% ipython --no-banner

In [1]: import numpy as np

In [2]: np.set_printoptions(precision=3, suppress=True, linewidth=140)

In [3]: rnd = lambda a: np.round(a, 3) + 0

In [4]: feats = np.loadtxt("case13.csv", delimiter=",")

In [5]: print(feats)
[[-1.396 -1.932  0.874]
 [-3.777 -1.474 -8.866]
 [ 0.042  8.558 12.196]
 [-1.705  0.011  2.456]
 [ 1.729  4.718 -3.717]
 [ 3.242 -1.546 -0.732]
 [-2.306 -6.831  0.013]
 [-1.976 -3.5   -5.937]
 [ 1.409  1.967 -6.44 ]
 [ 5.766  0.644  2.805]]

In [6]: Xc = feats - feats.mean(axis=0)

In [7]: V = np.linalg.svd(Xc)[2][:1]

In [8]: other = Xc - Xc @ V.T @ V

In [9]: print(rnd(other.std(axis=0)))
[2.567 2.924 1.668]

In [10]: print(rnd(np.linalg.norm(other) / np.linalg.norm(Xc)))
0.56

In [11]: print(rnd(np.cov(Xc @ V.T, rowvar=False)))
43.6

In [12]: print(np.linalg.norm(other, axis=1).round(6).argmax())
6

In [13]: proj = feats @ np.linalg.solve(feats.T @ feats, feats.T)

In [14]: print(rnd(np.trace(proj)))
3.0

In [15]: print(rnd(proj @ feats[:, 0]))
[-1.396 -3.777  0.042 -1.705  1.729  3.242 -2.306 -1.976  1.409  5.766]

In [16]: print(rnd(np.diag(proj)))
[0.055 0.392 0.688 0.073 0.322 0.21  0.367 0.138 0.276 0.479]

In [17]: X = np.load("x.npy")

In [18]: print(X)
[[ -0.2   4.5  -0.8]
 [ -0.4   2.    1.2]
 [ -1.2 -10.    0.1]
 [ -0.5   5.5   0.8]]

In [19]: def softmax(z):
    ...:     e = np.exp(z - z.max(axis=-1, keepdims=True))
    ...:     return e / e.sum(axis=-1, keepdims=True)
    ...: 

In [20]: print(rnd(softmax(X[3])))
[0.002 0.989 0.009]

In [21]: scores = X @ X.T / np.sqrt(3)

In [22]: print(rnd(softmax(scores + np.triu(np.full(scores.shape, -np.inf), 1))))
[[1.    0.    0.    0.   ]
 [0.811 0.189 0.    0.   ]
 [0.    0.    1.    0.   ]
 [0.018 0.    0.    0.982]]
